$ python3 -q
>>> import numpy as np
>>> import numpy.linalg as la
>>> np.set_printoptions(precision=1, suppress=True, linewidth=100, legacy="1.25")
>>> rnd = lambda a: np.round(a, 1) + 0
>>> mat = np.load("block10.npy")
>>> mat
array([[ 1.8,  9.3,  1.3,  2.7],
       [ 7.8, -0.9, -6. ,  1.6],
       [-0.6, -7.1,  6.9, -1.3],
       [-8.9, -0.7,  4.4,  1.3],
       [-1.3,  3.5,  5. ,  7.8],
       [-5.9, -4.5,  3.2, -5.8],
       [-4. ,  8.6, -3.1,  0.1],
       [-3.8,  0.4,  9.2,  1. ],
       [ 4. ,  0.2, -2.3, -8.9],
       [ 0.6,  9.4, -3.4,  0. ],
       [ 5. ,  1.3,  8.4,  1.8],
       [ 2.5, -6.3, -6.2,  3.8],
       [-9.9,  1. ,  0.1,  0.8],
       [-1.5, -2.3, -3.1, -9.1],
       [-2.8, -0.8, -5. ,  8.2],
       [-8.4, -4.9, -1.8, -1. ]])
>>> x0 = np.array([1, 2, 5, -2])
>>> y = mat @ x0
>>> rnd(la.pinv(mat) @ mat)
array([[1., 0., 0., 0.],
       [0., 1., 0., 0.],
       [0., 0., 1., 0.],
       [0., 0., 0., 1.]])
>>> rng = np.random.default_rng(424684)
>>> y = y + 0.1 * rng.normal(size=16)
>>> rnd(y)
array([ 21.4, -27.2,  22.3,   9.1,  15.2,  12.7,  -2.4,  40.9,  10.7,   2.4,  46.1, -48.9,  -8.9,
        -3.6, -45.8, -25.3])
>>> beta, *_ = la.lstsq(mat, y)
>>> rnd(mat.T @ (y - mat @ beta))
array([0., 0., 0., 0.])
>>> rnd(la.norm(y - mat @ beta))
0.4
>>> beta.round()
array([ 1.,  2.,  5., -2.])
>>> cent = mat[[5, 15]].astype(float)
>>> for _ in range(5):
...     lab = la.norm(mat[:, None] - cent, axis=-1).argmin(axis=1)
...     cent = np.array([mat[lab == j].mean(axis=0) for j in range(2)])
... 
>>> lab
array([1, 1, 0, 1, 1, 0, 1, 0, 0, 1, 0, 1, 1, 0, 1, 1])
>>> np.bincount(lab)
array([ 6, 10])
>>> rnd(cent[1] - cent[0])
array([-1.8,  3.8, -5.2,  6.2])
>>> D = la.norm(mat[:, None] - mat[None], axis=-1)
>>> la.matrix_rank(D ** 2)
6
>>> Ac = mat - mat.mean(axis=0)
>>> left, sig, Vh = la.svd(Ac, full_matrices=False)
>>> rnd(Ac.mean(axis=0))
array([0., 0., 0., 0.])
>>> rnd(Vh[0] * np.sign(Vh[0, np.abs(Vh[0]).argmax()]))
array([ 0.6,  0.6, -0.5,  0.3])
>>> (np.sign(left[:, 0]) == np.sign(left[0, 0])).astype(int)
array([1, 1, 0, 0, 1, 0, 1, 0, 1, 1, 1, 1, 0, 0, 1, 0])
>>> M2 = np.c_[mat[:, :1] @ np.array([[-3]]), np.array([-4, 5, -2, 3, -4, -1, 5, 4, 4, -4, -1, 1, -2, -5, -3, -4])]
>>> rnd(M2)
array([[ -5.4,  -4. ],
       [-23.4,   5. ],
       [  1.8,  -2. ],
       [ 26.7,   3. ],
       [  3.9,  -4. ],
       [ 17.7,  -1. ],
       [ 12. ,   5. ],
       [ 11.4,   4. ],
       [-12. ,   4. ],
       [ -1.8,  -4. ],
       [-15. ,  -1. ],
       [ -7.5,   1. ],
       [ 29.7,  -2. ],
       [  4.5,  -5. ],
       [  8.4,  -3. ],
       [ 25.2,  -4. ]])
>>> rnd(la.norm(M2 - mat @ la.lstsq(mat, M2)[0], axis=0))
array([ 0. , 13.7])
>>> M2 = np.array([[2, 0], [-2, -1]])
>>> cent = np.array([[1]])
>>> A = np.block([[M2, np.array([[-2], [3]])], [np.zeros((1, 2)), cent]])
>>> A
array([[ 2.,  0., -2.],
       [-2., -1.,  3.],
       [ 0.,  0.,  1.]])
>>> x0 = np.array([5, 3, 5])
>>> y = A @ x0
>>> y
array([0., 2., 5.])
>>> rnd(la.solve(A.T, A[2]))
array([0., 0., 1.])
>>> rnd(la.solve(A, A[:, 2]))
array([0., 0., 1.])
>>> rnd(la.solve(A, y))
array([5., 3., 5.])
>>> u = np.array([-2, -5, -4])
>>> M2 = A + np.outer(u, np.eye(3)[2])
>>> rnd(la.det(M2) / la.det(A)), rnd(1 + la.solve(A, u)[2])
(-3.0, -3.0)
>>> la.matrix_rank(la.inv(M2) - la.inv(A), tol=1e-8)
1
>>> q, R = la.qr(A)
>>> rnd(abs(R[0, 0])), rnd(la.norm(A[:, 0]))
(2.8, 2.8)
>>> rnd(np.abs(np.diag(R)))
array([2.8, 0.7, 1. ])
>>> rnd(np.trace(q @ q.T))
3.0
>>> rnd(q.T @ q)
array([[1., 0., 0.],
       [0., 1., 0.],
       [0., 0., 1.]])
>>> feats = np.load("layer0.npy")
>>> feats
array([[-11.2, -29. ,  11.9,   4.3, -11.5,   5.4,  -7.2],
       [-16.1, -37. ,  10. , -11.5,  -7.1,   4.1, -11.2],
       [ -7. ,  20. ,   9.6,   4.4,  -1.8,  -8.7,  10.7],
       [-13.4, -48.2,  11.1,  13.2,  -0.8,  23.3, -10.3],
       [ -4.8,  22.1,   8.1,   9. ,   2.7,  -5.5,  11.8],
       [ -3.6,  15.8,   5.7,  10.2,   4.2,  -0.9,   9.8],
       [ -2.6,   2.3,  -0.5, -21.8, -10.2, -17.3,  -4.6],
       [  7.3,  48.3,  -4.8,  -9.5,  -0.2, -23.1,  13.8],
       [ -7.1,  10.1,   7.2,   4.5,   6.2,   0.3,   7.9],
       [ 10.2,  -6.9,  -7.2,  20. ,  12.5,  21. ,  -0.3],
       [ 12.6,  19.7,  -6.3,  12.4,   3.1,   0.9,   5.9],
       [  6.3,  12.6,  -9.8, -23.2,  -6.5, -17.2,  -3.5],
       [ 13.3,  25.4, -12.2,  -0.9,  10.3,  -2.7,   5.5],
       [ -1.3,   6.3,   6. ,   9.5,  -7.6,  -4.1,   4.8],
       [ -6.5,   6.8,   5.1, -14.8, -12.5, -17.5,  -0.2],
       [  6.5,   2.2,  -7.1,  -2.4,   6.6,   3.5,  -1.3],
       [ 12.3,  21.8, -14.7, -12.5,   6.5,  -8.1,   1.3],
       [ -5.1,  25.5,   4.1,  -9.3,   1.2, -15.4,   9.9],
       [ -4.5, -11. ,   5.8,   2.8,  -7.4,   0.5,  -2.2]])
>>> Ac = feats - feats.mean(axis=0)
>>> left, sig, Vh = la.svd(Ac, full_matrices=False)
>>> rnd((sig ** 2).sum() ** 2 / (sig ** 4).sum())
2.0
>>> (np.sign(left[:, 0]) == np.sign(left[0, 0])).astype(int)
array([1, 1, 0, 1, 0, 0, 0, 0, 0, 1, 0, 0, 0, 1, 0, 1, 0, 0, 1])
>>> np.searchsorted(np.cumsum(sig ** 2) / (sig ** 2).sum(), 0.9) + 1
3
>>> np.abs(Vh[0]).argmax()
1
>>> rnd(sig ** 2 / (sig ** 2).sum())
array([0.7, 0.2, 0.1, 0. , 0. , 0. , 0. ])
>>> x0 = np.array([8, 5, 8, 5, 0, -4, -2])
>>> y = feats @ x0
>>> rnd(la.solve(feats.T @ feats, feats.T @ y))
array([ 8.,  5.,  8.,  5.,  0., -4., -2.])
>>> y = y + 0.1 * rng.normal(size=19)
>>> rnd(y)
array([-125. , -285.2,  156.1, -266. ,  180.3,  130.9,  -43.8,  278.7,   56.9,    6. ,  195.3,
         -5.2,  131.1,  123.4,   19.2,  -17.1,   57.2,  114.8,  -28.1])
>>> beta, *_ = la.lstsq(feats, y)
>>> [round(float(la.norm(la.solve(feats.T @ feats + lam * np.eye(7), feats.T @ y))), 2) for lam in (0, 1, 10, 100)]
[14.11, 11.24, 8.94, 8.03]
>>> rnd(feats.T @ (y - feats @ beta))
array([0., 0., 0., 0., 0., 0., 0.])
>>> K = np.load("w.npy")
>>> K
array([[ 2.6,  0. ,  1.8],
       [-1.6,  0. , -0.3],
       [ 1.9,  0. ,  1.5],
       [-0.6,  0. ,  0.2],
       [-0.9,  0. ,  0.1],
       [ 0.3,  0. ,  0.6],
       [ 2.3,  0. ,  1.7],
       [ 1.1,  0. ,  1.1],
       [ 3.3,  0. ,  2.1],
       [-1.6,  0. , -0.3],
       [ 2.7,  0. ,  1.9],
       [ 1.9,  0. ,  1.4],
       [ 0.1,  0. ,  0.5],
       [ 4.3,  0. ,  2.6],
       [ 4.3,  0. ,  2.7],
       [-0.4,  0. ,  0.3],
       [ 0.5,  0. ,  0.7],
       [ 2.3,  0. ,  1.7],
       [ 1.5,  0. ,  1.2],
       [-2.8,  0. , -0.9],
       [ 0.2,  0. ,  0.6],
       [ 4.4,  0. ,  2.7],
       [ 0. ,  0. ,  0.5],
       [ 1.2,  0. ,  1.1],
       [-1.2,  0. , -0.1],
       [ 3.8,  0. ,  2.4],
       [ 1.3,  0. ,  1.2],
       [-0.7,  0. ,  0.2]])
>>> left, sig, Vh = la.svd(K)
>>> np.argmax(sig[:-1] / (sig[1:] + 1e-6)) + 1
2
>>> M2 = left[:, :2] @ np.diag(sig[:2]) @ Vh[:2]
>>> rnd(la.norm(K - M2) / la.norm(K))
0.0
>>> la.matrix_rank(K, rtol=0.05)
2
>>> rnd(np.abs(K - M2).max())
0.0
